% ipython --no-banner

In [1]: import numpy as np

In [2]: np.set_printoptions(suppress=True, linewidth=120)

In [3]: Y = np.array([[4], [4]])

In [4]: M = np.block([[np.zeros((2, 2)), Y], [Y.T, np.zeros((1, 1))]])

In [5]: M
Out[5]: 
array([[0., 0., 4.],
       [0., 0., 4.],
       [4., 4., 0.]])

In [6]: Uu, sig, vt = np.linalg.svd(M)

In [7]: sig.round(2)
Out[7]: array([ 5.66,  5.66, -0.  ])

In [8]: Y = Uu[:, :2] @ np.diag(sig[:2]) @ vt[:2]

In [9]: np.linalg.matrix_rank(M, rtol=0.05)
Out[9]: np.int64(2)

In [10]: np.abs(M - Y).max()
Out[10]: np.float64(0.0)

In [11]: print(np.round(np.linalg.norm(M - Y) / np.linalg.norm(M), 2))
0.0

In [12]: print(np.linalg.matrix_rank(Y))
2

In [13]: r = np.linalg.matrix_rank(M)

In [14]: print(r)
2

In [15]: N = np.linalg.svd(M)[2][r:].T

In [16]: M @ N
Out[16]: 
array([[0.],
       [0.],
       [0.]])

In [17]: [int(np.linalg.matrix_rank(np.delete(M, i, axis=0))) for i in range(3)]
Out[17]: [2, 2, 1]

In [18]: ev, evecs = np.linalg.eigh(M)

In [19]: np.round(np.linalg.svd(M, compute_uv=False), 2)
Out[19]: array([5.66, 5.66, 0.  ])

In [20]: np.round(evecs @ np.diag(ev) @ evecs.T, 2) + 0
Out[20]: 
array([[0., 0., 4.],
       [0., 0., 4.],
       [4., 4., 0.]])

In [21]: (ev > 1e-8).sum(), (ev < -1e-8).sum()
Out[21]: (np.int64(1), np.int64(1))

In [22]: np.round(np.linalg.eigvalsh(M + -2 * np.eye(3)), 2)
Out[22]: array([-7.66, -2.  ,  3.66])

In [23]: print(ev.sum(), np.trace(M))
0.0 0.0

In [24]: K = np.load("run16.npy")

In [25]: print(K)
[[ 1  0  0  0]
 [-2  1  0  0]
 [ 1 -2 -3  0]
 [ 1  1  1  1]]

In [26]: x = np.array([-3, 2, -3, 1])

In [27]: h = np.maximum(K @ x, 0)

In [28]: print(np.round(np.tanh(K @ x), 2))
[-1.    1.    0.96 -1.  ]

In [29]: np.maximum(K @ x, 0) - np.maximum(-K @ x, 0)
Out[29]: array([-3,  8,  2, -3])

In [30]: np.maximum(K @ (3 * x), 0)
Out[30]: array([ 0, 24,  6,  0])

In [31]: h
Out[31]: array([0, 8, 2, 0])

In [32]: u = np.array([2, 1, 1])

In [33]: np.cross(K[0, :3], K[1, :3])
Out[33]: array([0, 0, 1])

In [34]: print(np.prod(np.diag(K)), np.round(np.linalg.det(K), 2))
-3 -3.0

In [35]: K @ K
Out[35]: 
array([[ 1,  0,  0,  0],
       [-4,  1,  0,  0],
       [ 2,  4,  9,  0],
       [ 1,  0, -2,  1]])

In [36]: print(np.linalg.matrix_power(K - np.diag(np.diag(K)), 4))
[[0 0 0 0]
 [0 0 0 0]
 [0 0 0 0]
 [0 0 0 0]]

In [37]: print(np.linalg.matrix_rank(K - K[0, 0] * np.eye(4)))
3

In [38]: np.round(np.sort(np.linalg.eigvals(K)), 2)
Out[38]: array([-3.,  1.,  1.,  1.])

In [39]: [int(np.linalg.matrix_rank(np.linalg.matrix_power(K, p))) for p in range(1, 5)]
Out[39]: [4, 4, 4, 4]

In [40]: Y = np.array([[3, 1, -4], [-4, 2, 2]])

In [41]: C = np.kron(Y, K)

In [42]: round(np.linalg.norm(C, 2), 2), round(float(np.linalg.norm(Y, 2) * np.linalg.norm(K, 2)), 2)
Out[42]: (np.float64(26.7), 26.7)

In [43]: arr = np.loadtxt("mat.csv", delimiter=",")

In [44]: print(arr.round(2))
[[1.   0.   0.   0.   0.  ]
 [0.   1.   0.   0.   0.  ]
 [0.2  0.2  0.4  0.   0.2 ]
 [0.   0.   0.33 0.33 0.33]
 [0.33 0.   0.   0.33 0.33]]

In [45]: np.allclose(arr, arr.T)
Out[45]: False

In [46]: np.round(arr @ arr, 2)
Out[46]: 
array([[1.  , 0.  , 0.  , 0.  , 0.  ],
       [0.  , 1.  , 0.  , 0.  , 0.  ],
       [0.35, 0.28, 0.16, 0.07, 0.15],
       [0.18, 0.07, 0.24, 0.22, 0.29],
       [0.44, 0.  , 0.11, 0.22, 0.22]])

In [47]: np.allclose(arr @ arr.T, arr.T @ arr)
Out[47]: False

In [48]: np.round(np.sort(np.abs(np.linalg.eigvals(arr))), 2)
Out[48]: array([0.17, 0.17, 0.75, 1.  , 1.  ])

In [49]: round(float(np.abs(np.linalg.eigvals(arr)).max()), 2)
Out[49]: 1.0

In [50]: np.round((arr + arr.T) / 2, 2)
Out[50]: 
array([[1.  , 0.  , 0.1 , 0.  , 0.17],
       [0.  , 1.  , 0.1 , 0.  , 0.  ],
       [0.1 , 0.1 , 0.4 , 0.17, 0.1 ],
       [0.  , 0.  , 0.17, 0.33, 0.33],
       [0.17, 0.  , 0.1 , 0.33, 0.33]])

In [51]: np.round(np.linalg.matrix_power(arr, 4), 2)
Out[51]: 
array([[1.  , 0.  , 0.  , 0.  , 0.  ],
       [0.  , 1.  , 0.  , 0.  , 0.  ],
       [0.48, 0.33, 0.06, 0.06, 0.08],
       [0.43, 0.15, 0.13, 0.13, 0.16],
       [0.62, 0.05, 0.1 , 0.11, 0.13]])

In [52]: Y = np.linalg.inv(arr)

In [53]: np.allclose(Y, arr.T)
Out[53]: False

In [54]: np.round(np.linalg.inv(Y), 2) + 0
Out[54]: 
array([[1.  , 0.  , 0.  , 0.  , 0.  ],
       [0.  , 1.  , 0.  , 0.  , 0.  ],
       [0.2 , 0.2 , 0.4 , 0.  , 0.2 ],
       [0.  , 0.  , 0.33, 0.33, 0.33],
       [0.33, 0.  , 0.  , 0.33, 0.33]])

In [55]: np.round(arr @ Y, 2) + 0
Out[55]: 
array([[1., 0., 0., 0., 0.],
       [0., 1., 0., 0., 0.],
       [0., 0., 1., 0., 0.],
       [0., 0., 0., 1., 0.],
       [0., 0., 0., 0., 1.]])

In [56]: Y.round(2)
Out[56]: 
array([[ 1.,  0.,  0.,  0.,  0.],
       [ 0.,  1.,  0.,  0.,  0.],
       [ 1.,  0.,  0.,  3., -3.],
       [ 2.,  1., -5.,  6., -3.],
       [-3., -1.,  5., -6.,  6.]])

In [57]: round(np.linalg.slogdet(arr)[0], 2)
Out[57]: np.float64(1.0)
